% python3 -q
>>> import numpy as np
>>> import numpy.linalg as la
>>> np.set_printoptions(precision=1, suppress=True, linewidth=140, legacy="1.25")
>>> def rd(a):
...     return np.round(a, 1) + 0
... 
>>> m1 = np.load("mat.npy")
>>> m1
array([[ -0.6,   2. ,  -1.1],
       [ -1. ,  -0.9,  -2. ],
       [ -0.3,  -0.2,   1.2],
       [ -0.8,  -0.1,  -0.8],
       [  1.4,  -1.5,   2.8],
       [ -0.5,   0.8,   1.2],
       [ -0.1,  -0.4,   0.5],
       [ -0.4,  -0.3,   0.2],
       [ -0.5,  -0.8,  -1.7],
       [  2.1,  -1.4,  -1.5],
       [  1.1,  -0.4,  -2.2],
       [  0. ,   0. ,  -1.8],
       [  0.6,  -0.5,  -0.6],
       [  0.7,  -0.6,  -0.2],
       [ -0.5,   0.2,   0.3],
       [ 34. , -12. , -12. ],
       [  0.7,  -0.2,   0.2],
       [ -1.6,   0.5,   1.2],
       [  0.7,   0.9,   0.2],
       [ -1.2,   1. ,   0.3],
       [ -0.2,   0.2,  -1.1],
       [  0.9,  -0.9,  -0.6],
       [ -0.5,  -1.6,  -0.5],
       [  0.6,   0.7,  -0.3]])
>>> hat = m1 @ la.solve(m1.T @ m1, m1.T)
>>> print(rd(np.trace(hat)))
3.0
>>> print(la.matrix_rank(np.eye(24) - hat))
21
>>> rd(la.eigvalsh(hat))
array([0., 0., 0., 0., 0., 0., 0., 0., 0., 0., 0., 0., 0., 0., 0., 0., 0., 0., 0., 0., 0., 1., 1., 1.])
>>> rd(hat @ m1[:, 2])
array([ -1.1,  -2. ,   1.2,  -0.8,   2.8,   1.2,   0.5,   0.2,  -1.7,  -1.5,  -2.2,  -1.8,  -0.6,  -0.2,   0.3, -12. ,   0.2,   1.2,   0.2,
         0.3,  -1.1,  -0.6,  -0.5,  -0.3])
>>> np.allclose(hat @ hat, hat)
True
>>> gram = np.cov(m1, rowvar=False)
>>> rd(np.corrcoef(m1.T))
array([[ 1. , -1. , -0.9],
       [-1. ,  1. ,  0.9],
       [-0.9,  0.9,  1. ]])
>>> rd(np.corrcoef(m1[:, 0], m1[:, 2])[0, 1])
-0.9
>>> gram = m1.T @ m1
>>> rd(np.diag(gram))
array([1173.9,  161.4,  178.1])
>>> la.matrix_rank(gram)
3
>>> rd(la.eigvalsh(gram)[::-1])
array([1469.1,   31.5,   12.8])
>>> rd(gram)
array([[1173.9, -415.4, -409.5],
       [-415.4,  161.4,  146.7],
       [-409.5,  146.7,  178.1]])
>>> W0 = np.loadtxt("layer9.csv", delimiter=",")
>>> W0
array([[ 2.,  2.,  0.,  0.],
       [ 1.,  0.,  0.,  2.],
       [ 2.,  2.,  2.,  2.],
       [ 0.,  0.,  0., -2.]])
>>> np.kron(np.eye(2, dtype=int), W0)
array([[ 2.,  2.,  0.,  0.,  0.,  0.,  0.,  0.],
       [ 1.,  0.,  0.,  2.,  0.,  0.,  0.,  0.],
       [ 2.,  2.,  2.,  2.,  0.,  0.,  0.,  0.],
       [ 0.,  0.,  0., -2.,  0.,  0.,  0., -0.],
       [ 0.,  0.,  0.,  0.,  2.,  2.,  0.,  0.],
       [ 0.,  0.,  0.,  0.,  1.,  0.,  0.,  2.],
       [ 0.,  0.,  0.,  0.,  2.,  2.,  2.,  2.],
       [ 0.,  0.,  0., -0.,  0.,  0.,  0., -2.]])
>>> print(rd(la.eigvals(W0)))
[ 2.  -0.7  2.7 -2. ]
>>> rd(la.det(W0.T))
8.0
>>> rd(la.eigvals(W0).sum().real)
2.0
>>> rd(la.det(W0[::-1]))
8.0
>>> Xs = m1 - m1.mean(axis=0)
>>> V = la.svd(Xs)[2][:1]
>>> Y = Xs - Xs @ V.T @ V
>>> print(rd(np.diag(V.T @ V)))
[0.8 0.1 0.1]
>>> rd(la.norm(Y) / la.norm(Xs))
0.2
>>> la.norm(Y, axis=1).round(6).argmax()
4
>>> print(rd((Xs @ V.T).std(axis=0)))
[7.6]
>>> J = np.array([[0.2, -0.4, 0.1],
...     [-2.7, 2.7, -1.2],
...     [2.2, -2.1, 1.0],
...     [3.6, -3.7, 1.6],
...     [0.6, -0.7, 0.2],
...     [-3.1, 3.0, -1.5],
...     [-2.4, 2.5, -1.1],
...     [0.8, -0.9, 0.4],
...     [1.6, -1.6, 0.8],
...     [2.4, -2.4, 1.2],
...     [-0.6, 0.7, -0.2],
...     [-0.3, 0.2, 0.0],
...     [-4.1, 4.3, -2.1],
...     [-2.1, 2.2, -1.0],
...     [-2.9, 3.0, -1.7],
...     [0.3, -0.2, 0.2]])
>>> def softmax(z):
...     e = np.exp(z - z.max(axis=-1, keepdims=True))
...     return e / e.sum(axis=-1, keepdims=True)
... 
>>> rd(softmax(J[12] + 2))
array([0., 1., 0.])
>>> rd(softmax(J).sum(axis=1))
array([1., 1., 1., 1., 1., 1., 1., 1., 1., 1., 1., 1., 1., 1., 1., 1.])
>>> scores = J @ J.T / np.sqrt(3)
>>> softmax(scores).round(6).argmax(axis=1)
array([ 3, 12,  3,  3,  3, 12, 12,  3,  3,  3, 12, 12, 12, 12, 12,  3])
>>> rd(softmax(scores)[12] @ J)
array([-4.1,  4.3, -2.1])
>>> x0 = np.array([1, 5, 2, 3])
>>> target = W0 @ x0
>>> coef, lr = np.zeros(4), 1 / la.norm(W0, 2) ** 2
>>> for i in range(4):
...     coef -= lr * W0.T @ (W0 @ coef - target)
...     if i % 1 == 0: print(i, round(la.norm(W0 @ coef - target), 1))
... 
0 2.0
1 1.9
2 1.8
3 1.7
>>> rd(la.cond(W0))
10.4
>>> print(rd(coef))
[3.1 3.  2.  2.7]
>>> rng = np.random.default_rng(159324)
>>> Y = J + rng.integers(-2, 3, (16, 1)) @ rng.integers(-2, 3, (1, 3))
>>> rd(Y)
array([[-0.8, -2.4,  0.1],
       [-2.7,  2.7, -1.2],
       [ 4.2,  1.9,  1. ],
       [ 3.6, -3.7,  1.6],
       [-0.4, -2.7,  0.2],
       [-5.1, -1. , -1.5],
       [-2.4,  2.5, -1.1],
       [ 1.8,  1.1,  0.4],
       [ 1.6, -1.6,  0.8],
       [ 0.4, -6.4,  1.2],
       [-2.6, -3.3, -0.2],
       [-0.3,  0.2,  0. ],
       [-6.1,  0.3, -2.1],
       [-1.1,  4.2, -1. ],
       [-3.9,  1. , -1.7],
       [ 1.3,  1.8,  0.2]])
>>> rd(la.svd(Y - J, compute_uv=False))
array([11.4,  0. ,  0. ])
>>> feats = np.array([[-2, -1, 0], [1, 2, 3], [4, 5, 6]])
>>> Xs = J - J.mean(axis=0)
>>> V = la.svd(Xs)[2][:1]
>>> Y = Xs - Xs @ V.T @ V
>>> rd((Xs @ V.T).std(axis=0))
array([3.3])
>>> rd(la.norm(Y) / la.norm(Xs))
0.0
>>> arr = np.load("test17.npy")
>>> arr
array([[-2.7, -1. , -3. , -3. ],
       [ 1. ,  2.3, -1. ,  0. ],
       [ 3. ,  1. , -0.7,  2. ],
       [-3. , -1. , -3. , -2.7]])
>>> labels = rng.permutation(4)
>>> Y = arr[:, labels] * rng.choice([-1, 1], 4)
>>> Y
array([[-2.7, -3. , -1. , -3. ],
       [ 1. , -1. ,  2.3,  0. ],
       [ 3. , -0.7,  1. ,  2. ],
       [-3. , -3. , -1. , -2.7]])
>>> left, _, Vt = la.svd(arr.T @ Y)
>>> rd(la.lstsq(arr, Y)[0])
array([[1., 0., 0., 0.],
       [0., 0., 1., 0.],
       [0., 1., 0., 0.],
       [0., 0., 0., 1.]])
>>> print(rd(left @ Vt))
[[1. 0. 0. 0.]
 [0. 0. 1. 0.]
 [0. 1. 0. 0.]
 [0. 0. 0. 1.]]
>>> Y = la.inv(arr)
>>> rd(la.det(arr) * la.det(Y))
1.0
>>> x0 = np.array([5, 0, 1, 3])
>>> print(np.sign((arr @ x0).round(6)))
[-1.  1.  1. -1.]
>>> (arr * x0).sum(axis=1)
array([-25.5,   4. ,  20.3, -26.1])
>>> arr @ x0
array([-25.5,   4. ,  20.3, -26.1])
>>> rd(arr * x0)
array([[-13.5,   0. ,  -3. ,  -9. ],
       [  5. ,   0. ,  -1. ,   0. ],
       [ 15. ,   0. ,  -0.7,   6. ],
       [-15. ,   0. ,  -3. ,  -8.1]])
>>> arr @ np.eye(4)[3]
array([-3. ,  0. ,  2. , -2.7])
>>> la.norm(arr @ x0) <= la.norm(arr, 2) * la.norm(x0) + 1e-9
True
>>> arr @ np.ones(4)
array([-9.7,  2.3,  5.3, -9.7])
>>> (arr @ x0).argmax()
2
>>> u = np.array([1, -2, 1, 0])
>>> Y = arr + np.outer(u, np.eye(4)[1])
>>> rd(la.det(Y) / la.det(arr)), rd(1 + la.solve(arr, u)[1])
(-0.7, -0.7)
>>> blk = np.stack([arr, 2 * arr, arr[::-1]])
>>> la.matrix_rank(blk)
array([4, 4, 4])
>>> rd(la.det(blk))
array([ 11.8, 188.5,  11.8])
>>> rd(la.norm(blk, axis=(1, 2)))
array([ 8.6, 17.2,  8.6])
>>> la.matrix_rank(blk.reshape(3, -1))
2
>>> K = np.loadtxt("w.csv", delimiter=",")
>>> K
array([[0., 2.],
       [2., 0.]])
>>> K @ K.T
array([[4., 0.],
       [0., 4.]])
>>> rd(la.svd(K, compute_uv=False))
array([2., 2.])
>>> [round(float(la.det(K[:i, :i])), 2) + 0 for i in range(1, 3)]
[0.0, -4.0]
>>> X = np.loadtxt("block0.csv", delimiter=",")
>>> X
array([[-3.9,  5. ,  4. ,  1. ],
       [-5. ,  2.1,  4. ,  2. ],
       [-1. ,  0. ,  1.1, -4. ],
       [-4. ,  5. ,  4. ,  1.1]])
>>> left, s, Vt = la.svd(feats)
>>> V = Vt[:(s > 1e-8).sum()]
>>> x0 = feats[0] + -2 * feats[1] + rng.integers(2) * np.eye(3)[0]
>>> x0
array([-4., -5., -6.])
>>> rd(la.norm(x0 - V.T @ V @ x0))
0.0
>>> la.matrix_rank(np.vstack([feats, x0]))
2
>>> rd(V.T @ V)
array([[ 0.8,  0.3, -0.2],
       [ 0.3,  0.3,  0.3],
       [-0.2,  0.3,  0.8]])
>>> x0 = np.array([-2, -1, -2, -1])
>>> target = arr @ x0
>>> target
array([15.4, -2.3, -7.6, 15.7])
>>> rd(la.solve(arr.T, arr[0]))
array([1., 0., 0., 0.])
>>> rd(la.solve(arr, -1 * target))
array([2., 1., 2., 1.])
>>> rd(la.solve(arr, arr[:, 0]))
array([1., 0., 0., 0.])
>>> A = np.load("data.npy")
>>> rd(A)
array([[ 0.8,  0.3, -0.3],
       [ 0.3,  0.1, -0.1],
       [-0.3, -0.1,  0.1]])
>>> vals, V = la.eigh(A)
>>> rd(la.eigvalsh(A + -3 * np.eye(3)))
array([-3., -3., -2.])
>>> rd(np.abs(V[:, -1]))
array([0.9, 0.3, 0.3])
>>> np.abs(V[:, -1]).round(6).argmax()
0
>>> rd(V @ np.diag(vals) @ V.T)
array([[ 0.8,  0.3, -0.3],
       [ 0.3,  0.1, -0.1],
       [-0.3, -0.1,  0.1]])
>>> rd(V.T @ V)
array([[1., 0., 0.],
       [0., 1., 0.],
       [0., 0., 1.]])
>>> print(rd(vals))
[0. 0. 1.]
>>> vals, V = la.eigh(A)
>>> x0 = np.array([3, 0, 2])
>>> print(rd(np.abs(A).sum(axis=1).max()), np.abs(vals).max())
1.4 1.0
>>> rd(V * np.maximum(vals, 0) @ V.T)
array([[ 0.8,  0.3, -0.3],
       [ 0.3,  0.1, -0.1],
       [-0.3, -0.1,  0.1]])
>>> rd(x0 @ A @ x0)
4.5
>>> print(rd(A @ la.pinv(A) @ A))
[[ 0.8  0.3 -0.3]
 [ 0.3  0.1 -0.1]
 [-0.3 -0.1  0.1]]
>>> np.unique(A.round(6), axis=0).shape
(3, 3)
